% python3 -q
>>> import numpy as np
>>> import numpy.linalg as la
>>> np.set_printoptions(precision=1, suppress=True, linewidth=120)
>>> def rd(a):
...     return np.round(a, 1) + 0
... 
>>> F = np.load("run4.npy")
>>> print(F)
[[ 158.4 -179.6  -79.8   20.    79.5]
 [ 159.6 -180.8  -79.9   19.9   80. ]
 [ 162.1 -180.4  -78.8   20.3   79.3]
 [ 157.7 -179.2  -80.8   20.3   80.1]
 [ 160.5 -180.8  -81.1   19.9   78.3]
 [ 158.8 -179.6  -80.    17.8   78.5]
 [ 158.6 -181.1  -78.6   18.7   79.8]
 [ 162.1 -178.5  -81.3   19.1   79.7]
 [ 159.8 -179.   -80.5   20.1   80.3]
 [ 161.3 -179.2  -81.1   19.4   79.9]
 [ 160.2 -181.5  -79.6   19.4   80.6]
 [ 159.7 -179.5  -79.9   18.7   79.9]
 [ 160.3 -179.   -78.8   20.8   78.4]
 [ 159.  -179.   -80.    20.    82.5]
 [ 158.  -178.3  -78.6   21.    83.1]
 [ 160.5 -179.1  -80.7   20.1   80.9]
 [ 162.  -179.6  -80.4   19.8   79.1]
 [ 156.5 -180.8  -79.6   20.8   78.8]
 [ 160.3 -178.   -80.2   18.4   79.4]
 [ 159.8 -180.   -79.9   19.9   80.4]
 [ 160.1 -177.   -79.4   19.5   80.9]
 [ 161.  -180.   -80.8   21.9   81.2]
 [ 157.8 -178.8  -79.5   21.3   81. ]
 [ 159.  -178.2  -78.3   20.3   79.4]
 [ 160.3 -180.1  -80.8   19.7   79. ]
 [ 159.6 -179.2  -80.5   21.2   80. ]
 [ 162.4 -180.2  -78.4   20.7   82.3]
 [ 159.3 -179.5  -80.3   18.4   81.3]
 [ 161.3 -180.3  -79.7   20.4   79.6]
 [ 160.4 -178.9  -80.7   20.2   79.7]
 [ 160.9 -180.9  -81.    20.3   81.8]
 [ 159.9 -180.1  -79.8   19.8   81.2]
 [ 159.9 -181.2  -80.6   21.3   78.9]
 [ 158.2 -180.4  -79.8   17.6   80.6]
 [ 161.5 -179.7  -81.4   20.7   80.4]
 [ 160.1 -180.1  -79.4   18.8   79.9]
 [ 157.2 -179.6  -80.2   23.5   81. ]
 [ 157.9 -181.1  -80.    18.9   81.4]
 [ 161.4 -179.9  -81.1   20.5   79.9]
 [ 159.6 -179.5  -78.8   20.3   79.9]
 [ 161.5 -180.4  -79.8   20.4   81.2]
 [ 159.6 -179.5  -80.4   19.8   79.6]]
>>> def softmax(z):
...     e = np.exp(z - z.max(axis=-1, keepdims=True))
...     return e / e.sum(axis=-1, keepdims=True)
... 
>>> rd(softmax(F[18]))
array([1., 0., 0., 0., 0.])
>>> print(softmax(F).sum(axis=1))
[1. 1. 1. 1. 1. 1. 1. 1. 1. 1. 1. 1. 1. 1. 1. 1. 1. 1. 1. 1. 1. 1. 1. 1. 1. 1. 1. 1. 1. 1. 1. 1. 1. 1. 1. 1. 1. 1. 1.
 1. 1. 1.]
>>> att = F @ F.T / np.sqrt(5)
>>> print(rd(softmax(att)[18] @ F))
[ 160.9 -180.9  -81.    20.3   81.8]
>>> softmax(att).round(6).argmax(axis=1)
array([30, 30, 30, 30, 30, 30, 30, 30, 30, 30, 30, 30, 30, 30, 30, 30, 30, 30, 30, 30, 30, 30, 30, 30, 30, 30, 30, 30,
       30, 30, 30, 30, 30, 30, 30, 30, 30, 30, 30, 30, 30, 30])
>>> mat = np.load("out8.npy")
>>> mat
array([[ 1.,  2.,  2.,  2.,  0.,  0.,  0.,  2.,  2.,  0.,  2., -1.,  0.,  1., -2.,  1.],
       [ 1.,  0.,  0.,  1.,  1.,  0.,  0., -2.,  1., -2.,  0.,  0.,  0., -2., -2.,  2.],
       [ 0.,  0.,  0.,  0.,  1.,  1.,  1., -1., -1., -2.,  0., -2., -1., -2.,  1.,  2.],
       [ 0.,  1.,  0.,  2.,  0.,  0.,  1.,  1., -1., -2., -1., -2.,  0.,  1., -1., -2.],
       [ 1.,  1.,  0.,  1.,  1.,  2.,  2., -1.,  2., -2., -1.,  1.,  0.,  1., -2.,  1.],
       [ 2.,  0.,  1.,  1.,  1.,  2.,  2., -1.,  1., -2., -2.,  1.,  2., -1., -1.,  2.],
       [ 2.,  0.,  1.,  1.,  0.,  1.,  1., -2., -2., -1., -2.,  1.,  1., -2.,  0., -1.],
       [ 0.,  0.,  0.,  0.,  0.,  0.,  0.,  0.,  3.,  3.,  2.,  0.,  0.,  0.,  2.,  1.],
       [ 0.,  0.,  0.,  0.,  0.,  0.,  0.,  1.,  1.,  3.,  2.,  0.,  0.,  2.,  2.,  0.],
       [ 0.,  0.,  0.,  0.,  0.,  0.,  0.,  0.,  1.,  3.,  1.,  0.,  3.,  0.,  1.,  0.],
       [ 0.,  0.,  0.,  0.,  0.,  0.,  0.,  3.,  0.,  3.,  2.,  1.,  2.,  2.,  2.,  3.],
       [ 0.,  0.,  0.,  0.,  0.,  0.,  0.,  1.,  0.,  3.,  3.,  1.,  2.,  0.,  1.,  1.],
       [ 0.,  0.,  0.,  0.,  0.,  0.,  0.,  2.,  2.,  2.,  1.,  0.,  2.,  3.,  2.,  1.],
       [ 0.,  0.,  0.,  0.,  0.,  0.,  0.,  1.,  1.,  1.,  2.,  0.,  2.,  3.,  1.,  0.],
       [ 0.,  0.,  0.,  0.,  0.,  0.,  0.,  1.,  0.,  3.,  2.,  1.,  1.,  2.,  1.,  3.],
       [ 0.,  0.,  0.,  0.,  0.,  0.,  0.,  1.,  0.,  2.,  2.,  3.,  2.,  3.,  2.,  0.]])
>>> f, v = mat[15], mat[13]
>>> f @ v
np.float64(22.0)
>>> pr = (f @ v) / (f @ f) * f
>>> rd(v - pr)
array([ 0. ,  0. ,  0. ,  0. ,  0. ,  0. ,  0. ,  0.4,  1. , -0.3,  0.7, -1.9,  0.7,  1.1, -0.3,  0. ])
>>> U, sv, VT = la.svd(mat)
>>> vecs = VT[:(sv > 1e-8).sum()]
>>> rng = np.random.default_rng(41667)
>>> x0 = mat[10] + 5 * mat[5] + rng.integers(2) * np.eye(16)[7]
>>> x0
array([10.,  0.,  5.,  5.,  5., 10., 10., -1.,  5., -7., -8.,  6., 12., -3., -3., 13.])
>>> la.matrix_rank(np.vstack([mat, x0]))
np.int64(15)
>>> rd(la.norm(x0 - vecs.T @ vecs @ x0))
np.float64(0.0)
>>> rd(np.diag(vecs.T @ vecs))
array([0.9, 0.9, 1. , 0.8, 1. , 0.6, 0.7, 1. , 1. , 1. , 1. , 1. , 1. , 1. , 1. , 1. ])
>>> feats = np.loadtxt("arr.csv", delimiter=",")
>>> feats
array([[  0. ,  -3. ,   2. ,   7. ,   4. ,  -2. ,  -4. , -14. ,   0. , -15. ],
       [  0.5,  -0.3,   1.4,  -0.9,  -0.4,   1.9,   0.1,  -1.4,   0.3,  -0.4],
       [  0.9,  -1. ,   0.1,   0.5,   1.1,   0.5,  -1. ,  -0.1,  -0.6,   1.9],
       [ -0.8,  -0.5,  -0.2,  -3.3,   0.6,   0.3,   0. ,   0.7,  -0.7,   0.1],
       [ -0.2,  -1. ,  -0.4,  -1.6,   0.8,   1. ,  -0.4,  -1. ,  -1.1,   0.7],
       [  1.2,  -0.3,   0.1,   0.3,  -1.5,   1. ,  -0.8,  -1.2,   0.3,  -2. ],
       [  1.4,   0.9,   0.2,  -0.1,   0.7,   1.3,  -1.3,  -1.8,   1.6,   1.6],
       [ -0.4,  -1.6,   0.1,   0.3,  -0.1,  -0.2,  -0.8,   1.7,  -0.1,   0.5],
       [  1.4,   1.9,  -1.1,  -0.8,  -0.3,  -0.1,   0.4,   0.2,  -0.7,   0.1],
       [ -0.2,  -1.4,   0.7,  -0.2,  -0.9,   0.5,  -1. ,   0.7,   0.7,   0.6],
       [ -0.9,  -0.8,   0.9,  -1.4,   0.1,   0.3,  -0.7,  -0.7,  -1.5,   0.6],
       [ -0.3,  -1.3,   1.2,   1.4,   0.4,  -0.3,  -0.9,   0.6,  -1.2,  -0.4],
       [  0.1,   0. ,   1. ,   0. ,   0.8,   1.1,   1.1,   0.3,  -0.1,   1. ],
       [  0.7,   0.4,   1.3,   0.3,  -0.9,   1.3,  -1.4,   0.9,   1.7,  -1.5]])
>>> B = np.c_[feats[:, :4] @ np.array([[0, -1, -3, 1], [-1, -2, 1, -2], [-1, -2, 1, -2], [-3, 2, -1, -1]]), np.array([2, 0, 0, 1, 1, 2, 1, 1, 2, 1, 1, 0, 0, 1])]
>>> rd(B)
array([[-20. ,  16. ,  -8. ,  -5. ,   2. ],
       [  1.6,  -4.5,   0.5,  -0.8,   0. ],
       [ -0.6,   1.9,  -4.1,   2.2,   0. ],
       [ 10.6,  -4.4,   5. ,   3.9,   1. ],
       [  6.2,  -0.2,   0.8,   4.2,   1. ],
       [ -0.7,  -0.2,  -4.1,   1.3,   2. ],
       [ -0.8,  -3.8,  -3. ,  -0.7,   1. ],
       [  0.6,   4. ,  -0.6,   2.3,   1. ],
       [  1.6,  -4.6,  -2.6,   0.6,   2. ],
       [  1.3,   1.2,   0.1,   1.4,   1. ],
       [  4.1,  -2.1,   4.2,   0.3,   1. ],
       [ -4.1,   3.3,  -0.6,  -1.5,   0. ],
       [ -1. ,  -2.1,   0.7,  -1.9,   0. ],
       [ -2.6,  -3.5,  -0.7,  -3. ,   1. ]])
>>> rd(la.norm(B - feats @ la.lstsq(feats, B)[0], axis=0))
array([0. , 0. , 0. , 0. , 1.9])
>>> rd(la.lstsq(feats, B[:, 0])[0])
array([ 0., -1., -1., -3.,  0.,  0.,  0.,  0.,  0.,  0.])
>>> la.matrix_rank(np.c_[feats, B])
np.int64(11)
>>> la.matrix_rank(B)
np.int64(4)
>>> rd(la.norm(la.qr(feats)[0].T @ B, axis=0) ** 2 / ((B ** 2).sum(axis=0) + 1e-12))
array([1. , 1. , 1. , 1. , 0.8])
>>> U, sv, VT = la.svd(B)
>>> vecs = VT[:(sv > 1e-8).sum()]
>>> x0 = B[8] + -2 * B[7] + rng.integers(2) * np.eye(5)[1]
>>> rd(x0)
array([  0.4, -12.6,  -1.4,  -4. ,   0. ])
>>> rd(la.norm(x0 - vecs.T @ vecs @ x0))
np.float64(0.0)
>>> rd(np.diag(vecs.T @ vecs))
array([0.7, 0.9, 0.9, 0.5, 1. ])
>>> data = np.loadtxt("block15.csv", delimiter=",")
>>> data
array([[  3.1,   6.6,   5.3,  -2. ,   0.3],
       [  2.4,   4.5,  -0.8,   3.2,  -3.4],
       [  1.2,   8.9,  -8.6,  -5.3,   2.5],
       [ -5.2,   0.7, -10.6,   1. ,  -2.4],
       [  4.2,  -4.2,   0.9,   0.2,   0.6],
       [  1.2,   5.7,   0.4,  -3.2,  -3.3],
       [ -3.3,   1.6,  -1.7,   0.8,  -1.8],
       [ -1. ,   1.6,  -2.2,  -1. ,   1.8],
       [ -3.5,  -3.9,  -4.5,   5.7,   2.2],
       [  3.6,  -5.5,  -1.5,   1.8,   1.9],
       [  1.3,  -1.4,  -1. ,   5.5,   1.2],
       [ -1.2,   1.1,  -1.4,   4.8,   1.9],
       [ -4.4,  -4. ,  -1.8,  -0.7,   0.1],
       [ -1.9,   3.4,  -3.4,   4.1,   1.4],
       [ -6.2,  -4.8,   1.5,  -5.4,  -2.6],
       [  2.8,  -7.3,  -2.8,   1.7,   8. ],
       [  0. ,  -5.3,  -5.3,   2.5,  -1. ],
       [  0.6,  -1.3,  -1.8,   0.7,   0.7],
       [  6.4,   3.6,   1.7,   4.7,   4.1],
       [ -1.9,   1.5,  -4.8,   0.6,   0.9],
       [  0.5,   8.6,   2.6,   2.5,  -1.8],
       [ -1.4,   0.7,   3.2,  -0.9,   4.2],
       [ -3.5,   1.5,   6.7,  -1.5,  -0.3],
       [ -5.4,   0.3,  -0.3,   2.5,  -0.1],
       [ -4.5,  -1.3,  -0.3,  -4.9,  -3.7],
       [  4.8,   4.2,  -0.4,   0.1,  -0.6],
       [ -2.9,  -9.8,  -5.3,   3.7,   3.1],
       [ -0.2,  -6.1,  -4.8,   6.2,   6. ],
       [ -5.4,   4.1,  -9.2,  -4.4,  -1.1],
       [ -1.3,  -2.1,   2. ,  -5.8,   0.9],
       [  9.1,   3.2,   7.1,  -0.4,  -8.9],
       [  0.2,   2.7,  -2.3,  -1.9,  -1.5],
       [ -2.4,   6. ,   4.1,   0.1,  -0.2],
       [  7.2,  -1.5,   7.8,   5.6,  -2.1],
       [  7.6,   0.8,  -1.6,   0.2,   4.8],
       [  5.2,   9.5,   2.8,  -5.3,   0.2],
       [ -7.5,   1.1,  -4.5,  -5.5,   2.1],
       [  2.4,   4.9,  -5.3,   3.2,  -6.2],
       [ -1.6,   5.3,   3.9,  -0.8,  -3.9],
       [ -2.1,   5.3,  -1.7,  -1.6,   4.4],
       [ -8. ,   3. ,  -2.6,   1.5,  -5.1],
       [  3.9,  -1.2,   0.2,   0.4,   4.3],
       [ -2.7,   3.7,   4.3,   5.9,   0.3],
       [ -2.8,  -0.5,  -6.4,   1.2,  -3.9],
       [  1.9,  -3.4,   1.9,  -2. ,   2.3],
       [ -1.3,  -1.9,  -0.1,  -5.1,   0.1],
       [ -0.7,  -2.6, -10.3,  -1.9,  -5.2],
       [  0.6,  -2.1,  -7.1,  -1. ,   0.7],
       [ -0.5,  -1.2,  -8.7,   4.5,   3. ]])
>>> dist = la.norm(data[:, None] - data[None], axis=-1)
>>> dist.mean(axis=1).argmax()
np.int64(30)
>>> print(np.flatnonzero(dist[2] < dist.mean() / 2))
[2]
>>> dist[2].round(6).argsort(kind="stable")[:4]
array([ 2, 28, 39, 31])
